% ipython --no-banner

In [1]: import numpy as np

In [2]: from numpy import linalg as LA

In [3]: np.set_printoptions(precision=2, suppress=True, linewidth=160, floatmode="fixed")

In [4]: def tidy(a):
   ...:     return np.round(a, 2) + 0
   ...: 

In [5]: data = np.load("test8.npy")

In [6]: data
Out[6]: 
array([[ 0, -2, -3, -2],
       [-2,  0, -2, -3],
       [-3, -2,  0, -2],
       [-2, -3, -2,  0]])

In [7]: [round(float(LA.det(data[:i, :i])), 2) + 0 for i in range(1, 5)]
Out[7]: [0.0, -4.0, -24.0, -63.0]

In [8]: np.all(LA.eigvalsh(data) > 0)
Out[8]: np.False_

In [9]: ev, V = LA.eig(data)

In [10]: tidy(np.sort(LA.eigvals(data.T)))
Out[10]: array([-7.00,  1.00,  3.00,  3.00])

In [11]: tidy(np.sort(LA.eigvals(data @ data)))
Out[11]: array([ 1.00,  9.00,  9.00, 49.00])

In [12]: tidy(np.prod(ev))
Out[12]: np.float64(-63.0)

In [13]: rng = np.random.default_rng(77440)

In [14]: idx = rng.permutation(4)

In [15]: Y = data[:, idx] * rng.choice([-1, 1], 4)

In [16]: Y
Out[16]: 
array([[-2,  3,  0, -2],
       [ 0,  2,  2, -3],
       [-2,  0,  3, -2],
       [-3,  2,  2,  0]])

In [17]: left, _, vt = LA.svd(data.T @ Y)

In [18]: print(idx)
[1 2 0 3]

In [19]: A = np.loadtxt("sample15.csv", delimiter=",")

In [20]: print(A)
[[-12.00  -1.00   1.00]
 [ -1.00 -10.00   0.00]
 [ -1.00  -2.00  -6.00]]

In [21]: x = np.array([2, 0, 2])

In [22]: rhs = A @ x

In [23]: rhs
Out[23]: array([-22.00,  -2.00, -14.00])

In [24]: print(tidy(LA.solve(A, rhs)))
[2.00 0.00 2.00]

In [25]: tidy(LA.solve(A, rhs + A[:, 2]))
Out[25]: array([2.00, 0.00, 3.00])

In [26]: r0 = np.array([-1, 0, 0])

In [27]: Y = A + np.outer(r0, np.eye(3)[1])

In [28]: LA.matrix_rank(LA.inv(Y) - LA.inv(A), tol=1e-8)
Out[28]: np.int64(1)

In [29]: print(Y)
[[-12.00  -2.00   1.00]
 [ -1.00 -10.00   0.00]
 [ -1.00  -2.00  -6.00]]

In [30]: Y = A / LA.norm(A, axis=1, keepdims=True)

In [31]: cov = Y @ Y.T

In [32]: print(np.argwhere(np.triu(np.abs(cov) > 0.95, 1)))
[]

In [33]: print(tidy(np.degrees(np.arccos(np.clip(cov[2, 0], -1, 1)))))
84.06

In [34]: (cov - 2 * np.eye(3)).round(6).argmax(axis=1)
Out[34]: array([1, 2, 1])

In [35]: print(tidy(LA.norm(Y, axis=1)))
[1.00 1.00 1.00]

In [36]: (np.abs(cov) > 0.9).astype(int)
Out[36]: 
array([[1, 0, 0],
       [0, 1, 0],
       [0, 0, 1]])

In [37]: tidy(LA.norm(A) ** 2 / LA.norm(A, 2) ** 2)
Out[37]: np.float64(1.83)

In [38]: tidy(LA.norm(A, axis=1))
Out[38]: array([12.08, 10.05,  6.40])

In [39]: tidy(LA.norm(A, axis=0))
Out[39]: array([12.08, 10.25,  6.08])

In [40]: tidy(LA.norm(A, 1)), tidy(LA.norm(A, np.inf))
Out[40]: (np.float64(14.0), np.float64(14.0))

In [41]: tidy(LA.norm(A, 2))
Out[41]: np.float64(12.53)

In [42]: def softmax(z):
    ...:     e = np.exp(z - z.max(axis=-1, keepdims=True))
    ...:     return e / e.sum(axis=-1, keepdims=True)
    ...: 

In [43]: tidy(softmax(A).sum(axis=1))
Out[43]: array([1.00, 1.00, 1.00])

In [44]: att = A @ A.T / np.sqrt(3)

In [45]: tidy(softmax(att + np.triu(np.full(att.shape, -np.inf), 1)))
Out[45]: 
array([[1.00, 0.00, 0.00],
       [0.00, 1.00, 0.00],
       [0.00, 0.00, 1.00]])

In [46]: softmax(att)[0] @ A
Out[46]: array([-12.00,  -1.00,   1.00])

In [47]: M = np.load("layer1.npy")

In [48]: print(M)
[[ 0.00 -0.30  0.60  4.20 -3.00 -3.00]
 [ 1.40 -1.80 -0.40 -0.60  0.20 -0.40]
 [ 0.30  0.20 -1.00  0.70  0.60 -0.10]
 [-0.40 -0.70  0.40 -0.90  2.00  0.40]
 [ 1.70  0.10 -1.20 -0.40  0.40 -1.60]
 [-0.40  0.40  0.40  0.50 -0.70  0.50]
 [ 0.10 -1.30  0.50 -0.70 -1.00 -0.60]
 [ 1.60  0.90  0.00  0.40 -3.70 -0.40]
 [-0.40 -1.10  2.10 -1.00 -0.60 -0.20]
 [ 1.00  1.20  1.10 -1.20  0.40 -0.70]
 [ 0.10 -0.10  0.00  1.90  1.70 -0.20]
 [-0.10 -0.80 -0.10  2.00 -1.10  0.70]
 [ 0.20  0.20  0.40  0.50 -1.60  0.40]
 [-0.10 -1.30  0.00  0.00  0.40 -0.40]
 [ 1.20 -1.20 -1.20  0.40 -0.80 -0.40]
 [ 0.60 -0.20  0.60 -0.50 -0.70 -2.30]
 [ 0.50 -1.40 -0.90 -0.30  0.60 -0.90]
 [-0.80  0.20 -0.40  0.90 -0.10 -0.50]
 [-1.30  0.70  0.60 -0.40  1.20  0.80]
 [-0.20 -1.70  0.50  0.20 -0.30  1.50]
 [ 0.20 -0.10  0.10  1.10 -1.30  0.10]
 [ 0.20  0.00  0.20  0.90 -1.30  1.60]
 [ 0.70  1.10 -0.70 -0.30 -1.90  1.00]
 [ 0.30 -0.20 -0.50  0.40 -0.70 -0.50]
 [-0.70 -0.40  0.00 -0.40  0.10 -0.10]
 [-0.20 -0.10 -0.80 -0.50 -2.60  1.20]
 [-1.80  1.00 -0.60  1.30  0.30  0.10]
 [ 0.60  0.70  0.60 -0.10 -2.40  1.10]
 [-0.70 -0.60  1.10  0.70 -1.50  0.80]
 [ 0.90  0.30  0.60  0.90 -0.50 -1.70]]

In [49]: x = np.array([4, 0, 0, 2, -4, 5])

In [50]: rhs = M @ x

In [51]: tidy(LA.pinv(M) @ M)
Out[51]: 
array([[1.00, 0.00, 0.00, 0.00, 0.00, 0.00],
       [0.00, 1.00, 0.00, 0.00, 0.00, 0.00],
       [0.00, 0.00, 1.00, 0.00, 0.00, 0.00],
       [0.00, 0.00, 0.00, 1.00, 0.00, 0.00],
       [0.00, 0.00, 0.00, 0.00, 1.00, 0.00],
       [0.00, 0.00, 0.00, 0.00, 0.00, 1.00]])

In [52]: tidy(LA.solve(M.T @ M, M.T @ rhs))
Out[52]: array([ 4.00,  0.00,  0.00,  2.00, -4.00,  5.00])

In [53]: rhs = rhs + 0.02 * rng.normal(size=30)

In [54]: tidy(rhs)
Out[54]: 
array([ 5.37,  1.60, -0.31, -9.40, -3.59,  4.74,  0.00, 20.00, -2.17, -3.53, -3.61, 11.49, 10.20, -4.01,  6.80, -7.32, -5.50, -3.49, -6.83,  8.33,  8.67,
       15.80, 14.78,  2.29, -4.46, 14.58, -5.31, 17.30,  8.60, -1.07])

In [55]: c, *_ = LA.lstsq(M, rhs)

In [56]: [round(float(LA.norm(LA.solve(M.T @ M + lam * np.eye(6), M.T @ rhs))), 2) for lam in (0, 1, 10, 100)]
Out[56]: [7.81, 7.4, 5.61, 2.21]

In [57]: tidy(M.T @ (rhs - M @ c))
Out[57]: array([0.00, 0.00, 0.00, 0.00, 0.00, 0.00])

In [58]: tidy(LA.norm(rhs - M @ c))
Out[58]: np.float64(0.1)

In [59]: print(tidy(c))
[ 4.00 -0.01  0.00  2.00 -4.00  5.00]

In [60]: proj = M @ LA.solve(M.T @ M, M.T)

In [61]: print(tidy(LA.eigvalsh(proj)))
[0.00 0.00 0.00 0.00 0.00 0.00 0.00 0.00 0.00 0.00 0.00 0.00 0.00 0.00 0.00 0.00 0.00 0.00 0.00 0.00 0.00 0.00 0.00 0.00 1.00 1.00 1.00 1.00 1.00 1.00]

In [62]: LA.matrix_rank(np.eye(30) - proj)
Out[62]: np.int64(24)

In [63]: np.allclose(proj @ proj, proj)
Out[63]: True

In [64]: tidy(np.trace(proj))
Out[64]: np.float64(6.0)

In [65]: Xc = M - M.mean(axis=0)

In [66]: left, sig, vt = LA.svd(Xc, full_matrices=False)

In [67]: (np.sign(left[:, 0]) == np.sign(left[0, 0])).astype(int)
Out[67]: array([1, 0, 0, 0, 0, 1, 0, 1, 0, 0, 0, 1, 1, 0, 1, 1, 0, 0, 0, 0, 1, 1, 1, 1, 0, 1, 0, 1, 1, 1])

In [68]: W0 = np.arange(36).reshape(6, 6) + 2

In [69]: W0
Out[69]: 
array([[ 2,  3,  4,  5,  6,  7],
       [ 8,  9, 10, 11, 12, 13],
       [14, 15, 16, 17, 18, 19],
       [20, 21, 22, 23, 24, 25],
       [26, 27, 28, 29, 30, 31],
       [32, 33, 34, 35, 36, 37]])

In [70]: left, sig, vt = LA.svd(W0)

In [71]: np.argmax(sig[:-1] / (sig[1:] + 1e-6)) + 1
Out[71]: np.int64(2)

In [72]: Y = left[:, :2] @ np.diag(sig[:2]) @ vt[:2]

In [73]: tidy(np.abs(W0 - Y).max())
Out[73]: np.float64(0.0)

In [74]: print(LA.matrix_rank(W0, rtol=0.05))
1

In [75]: tidy(Y)
Out[75]: 
array([[ 2.00,  3.00,  4.00,  5.00,  6.00,  7.00],
       [ 8.00,  9.00, 10.00, 11.00, 12.00, 13.00],
       [14.00, 15.00, 16.00, 17.00, 18.00, 19.00],
       [20.00, 21.00, 22.00, 23.00, 24.00, 25.00],
       [26.00, 27.00, 28.00, 29.00, 30.00, 31.00],
       [32.00, 33.00, 34.00, 35.00, 36.00, 37.00]])

In [76]: tidy(LA.norm(W0 - Y, 2)), tidy(sig[2])
Out[76]: (np.float64(0.0), np.float64(0.0))

In [77]: [round(float(x), 2) for x in LA.svd(W0, compute_uv=False)[:3]]
Out[77]: [132.48, 4.76, 0.0]

In [78]: print(LA.matrix_rank(W0, rtol=0.1))
1

In [79]: rk = LA.matrix_rank(W0)

In [80]: rk
Out[80]: np.int64(2)

In [81]: null = LA.svd(W0)[2][rk:].T

In [82]: tidy(null @ null.T)
Out[82]: 
array([[ 0.48, -0.38, -0.24, -0.10,  0.05,  0.19],
       [-0.38,  0.70, -0.21, -0.12, -0.04,  0.05],
       [-0.24, -0.21,  0.82, -0.15, -0.12, -0.10],
       [-0.10, -0.12, -0.15,  0.82, -0.21, -0.24],
       [ 0.05, -0.04, -0.12, -0.21,  0.70, -0.38],
       [ 0.19,  0.05, -0.10, -0.24, -0.38,  0.48]])

In [83]: [int(LA.matrix_rank(np.delete(W0, i, axis=0))) for i in range(6)]
Out[83]: [2, 2, 2, 2, 2, 2]

In [84]: LA.matrix_rank(W0.T @ W0), LA.matrix_rank(W0 @ W0.T)
Out[84]: (np.int64(2), np.int64(2))

In [85]: null.shape
Out[85]: (6, 4)

In [86]: [int(LA.matrix_rank(W0[:, :j + 1])) for j in range(6)]
Out[86]: [1, 2, 2, 2, 2, 2]

In [87]: mat = np.load("a.npy")

In [88]: print(mat)
[[ 2  1  2]
 [ 7  5  2]
 [ 2  1  2]
 [12  9  2]
 [12  9  2]
 [ 0  0  2]
 [12  9  2]
 [ 7  5  2]
 [ 2  1  2]
 [ 0  0  2]
 [ 7  5  2]
 [ 2  1  2]
 [ 2  1  2]
 [ 7  5  2]
 [12  9  2]
 [17 13  2]
 [17 13  2]
 [ 0  0  2]
 [ 7  5  2]
 [12  9  2]
 [ 7  5  2]
 [12  9  2]
 [ 0  0  2]
 [ 0  0  2]
 [ 7  5  2]
 [ 2  1  2]
 [12  9  2]
 [17 13  2]
 [ 0  0  2]
 [ 2  1  2]
 [ 0  0  2]
 [ 0  0  2]
 [ 0  0  2]
 [ 7  5  2]]

In [89]: Y = np.c_[mat[:, :2] @ np.array([[-1, 3], [3, 3]]), np.array([1, 0, 1, 0, 0, 0, 0, 1, 2, 2, 2, 2, 1, 1, 1, 1, 1, 2, 0, 2, 2, 2, 0, 2, 0, 2, 2, 1, 2, 2, 1, 0, 2, 0])]

In [90]: print(Y)
[[ 1  9  1]
 [ 8 36  0]
 [ 1  9  1]
 [15 63  0]
 [15 63  0]
 [ 0  0  0]
 [15 63  0]
 [ 8 36  1]
 [ 1  9  2]
 [ 0  0  2]
 [ 8 36  2]
 [ 1  9  2]
 [ 1  9  1]
 [ 8 36  1]
 [15 63  1]
 [22 90  1]
 [22 90  1]
 [ 0  0  2]
 [ 8 36  0]
 [15 63  2]
 [ 8 36  2]
 [15 63  2]
 [ 0  0  0]
 [ 0  0  2]
 [ 8 36  0]
 [ 1  9  2]
 [15 63  2]
 [22 90  1]
 [ 0  0  2]
 [ 1  9  2]
 [ 0  0  1]
 [ 0  0  0]
 [ 0  0  2]
 [ 8 36  0]]

In [91]: tidy(LA.norm(Y - mat @ LA.lstsq(mat, Y)[0], axis=0))
Out[91]: array([0.00, 0.00, 4.75])

In [92]: tidy(LA.norm(LA.qr(mat)[0].T @ Y, axis=0) ** 2 / ((Y ** 2).sum(axis=0) + 1e-12))
Out[92]: array([1.00, 1.00, 0.66])

In [93]: tidy(LA.lstsq(mat, Y[:, 0])[0])
Out[93]: array([-1.00,  3.00,  0.00])

In [94]: LA.matrix_rank(Y)
Out[94]: np.int64(3)
